$ python -q
>>> import numpy as np
>>> from numpy import linalg as LA
>>> np.set_printoptions(suppress=True, linewidth=120)
>>> feats = np.load("layer7.npy")
>>> feats
array([[0, 1, 1, 0, 0, 0, 1, 1, 0, 0, 0, 0, 0, 0],
       [1, 0, 1, 0, 1, 0, 1, 1, 0, 0, 0, 0, 0, 0],
       [1, 1, 0, 0, 1, 0, 1, 1, 0, 0, 0, 0, 0, 0],
       [0, 0, 0, 0, 0, 1, 0, 0, 1, 0, 1, 1, 1, 1],
       [0, 1, 1, 0, 0, 0, 1, 0, 0, 0, 0, 0, 0, 0],
       [0, 0, 0, 1, 0, 0, 0, 0, 1, 1, 0, 1, 1, 1],
       [1, 1, 1, 0, 1, 0, 0, 1, 0, 0, 0, 0, 0, 0],
       [1, 1, 1, 0, 0, 0, 1, 0, 0, 0, 0, 0, 0, 0],
       [0, 0, 0, 1, 0, 1, 0, 0, 0, 1, 0, 1, 1, 1],
       [0, 0, 0, 0, 0, 1, 0, 0, 1, 0, 1, 1, 1, 1],
       [0, 0, 0, 1, 0, 0, 0, 0, 0, 1, 0, 1, 1, 1],
       [0, 0, 0, 1, 0, 1, 0, 0, 1, 1, 1, 0, 1, 1],
       [0, 0, 0, 1, 0, 1, 0, 0, 1, 1, 1, 1, 0, 1],
       [0, 0, 0, 1, 0, 1, 0, 0, 1, 1, 1, 1, 1, 0]])
>>> np.abs(np.diag(LA.qr(feats)[1])) > 1e-9
array([ True,  True,  True,  True,  True,  True,  True,  True,  True, False,  True,  True,  True,  True])
>>> np.allclose(feats[:-1].T @ LA.lstsq(feats[:-1].T, feats[-1])[0], feats[-1])
False
>>> np.unique(feats.round(6), axis=0).shape
(13, 14)
>>> round(float(np.trace(LA.pinv(feats) @ feats)), 2)
13.0
>>> np.flatnonzero(LA.matrix_power((feats != 0) + (feats.T != 0) + np.eye(14), 14)[9])
array([ 3,  5,  8,  9, 10, 11, 12, 13])
>>> data = np.load("arr.npy")
>>> data.round(2)
array([[ 2.05,  3.49,  2.25, -2.61, -5.61, -0.19,  3.21,  1.73, -1.48,  3.84,  0.  , -0.95,  3.03],
       [ 0.23, -0.9 , -1.58,  2.12, -2.03,  0.79,  0.27,  6.56,  5.26, -0.42,  0.  , -3.92,  1.06],
       [-1.62, -3.53, -2.88,  3.51,  3.59,  0.63, -2.59,  2.45,  4.42, -3.54,  0.  , -1.54, -1.96],
       [ 1.64,  3.55,  2.87, -3.5 , -3.66, -0.62,  2.62, -2.36, -4.36,  3.57,  0.  ,  1.48,  2.  ],
       [ 1.13,  2.99,  2.75, -3.44, -1.93, -0.77,  1.84, -4.32, -5.3 ,  2.82,  0.  ,  2.63,  1.07],
       [-1.9 , -3.7 , -2.74,  3.28,  4.7 ,  0.46, -3.01,  0.68,  3.31, -3.87,  0.  , -0.49, -2.55],
       [-1.7 , -3.6 , -2.86,  3.48,  3.88,  0.59, -2.71,  2.05,  4.18, -3.65,  0.  , -1.3 , -2.11],
       [-0.36, -1.89, -2.2 ,  2.84, -0.39,  0.83, -0.65,  5.97,  5.6 , -1.51,  0.  , -3.59,  0.18],
       [ 0.82,  2.57,  2.57, -3.25, -0.96, -0.81,  1.36, -5.12, -5.54,  2.3 ,  0.  ,  3.1 ,  0.55],
       [ 1.36,  1.31,  0.08,  0.13, -4.78,  0.5 ,  2.06,  6.02,  3.18,  1.89,  0.  , -3.55,  2.55],
       [-2.05, -3.36, -2.07,  2.37,  5.72,  0.11, -3.2 , -2.33,  0.96, -3.75,  0.  ,  1.31, -3.09],
       [-1.93, -2.8 , -1.43,  1.56,  5.77, -0.12, -2.98, -3.96, -0.61, -3.29,  0.  ,  2.29, -3.1 ],
       [-1.81, -3.67, -2.82,  3.4 ,  4.3 ,  0.53, -2.87,  1.4 ,  3.79, -3.77,  0.  , -0.91, -2.33],
       [ 1.59,  1.86,  0.54, -0.44, -5.25,  0.38,  2.43,  5.48,  2.39,  2.42,  0.  , -3.22,  2.81],
       [-0.01,  1.28,  1.83, -2.41,  1.43, -0.81,  0.07, -6.4 , -5.44,  0.83,  0.  ,  3.83, -0.74],
       [-0.19,  0.98,  1.64, -2.19,  1.9 , -0.79, -0.2 , -6.53, -5.3 ,  0.5 ,  0.  ,  3.9 , -0.99],
       [ 1.07,  2.92,  2.73, -3.41, -1.75, -0.78,  1.75, -4.48, -5.36,  2.72,  0.  ,  2.73,  0.97],
       [ 1.67,  3.57,  2.87, -3.49, -3.77, -0.61,  2.66, -2.21, -4.28,  3.61,  0.  ,  1.39,  2.05],
       [ 1.79,  2.37,  1.01, -1.03, -5.6 ,  0.25,  2.75,  4.77,  1.49,  2.91,  0.  , -2.78,  3.  ],
       [ 1.64,  3.55,  2.87, -3.51, -3.65, -0.62,  2.61, -2.37, -4.37,  3.57,  0.  ,  1.49,  1.99],
       [ 0.18, -0.99, -1.64,  2.19, -1.9 ,  0.79,  0.2 ,  6.53,  5.3 , -0.51,  0.  , -3.9 ,  0.99]])
>>> LA.matrix_rank(data, rtol=0.1)
np.int64(2)
>>> np.argsort(-LA.norm(data, axis=0).round(6), kind="stable")[:3]
array([7, 8, 4])
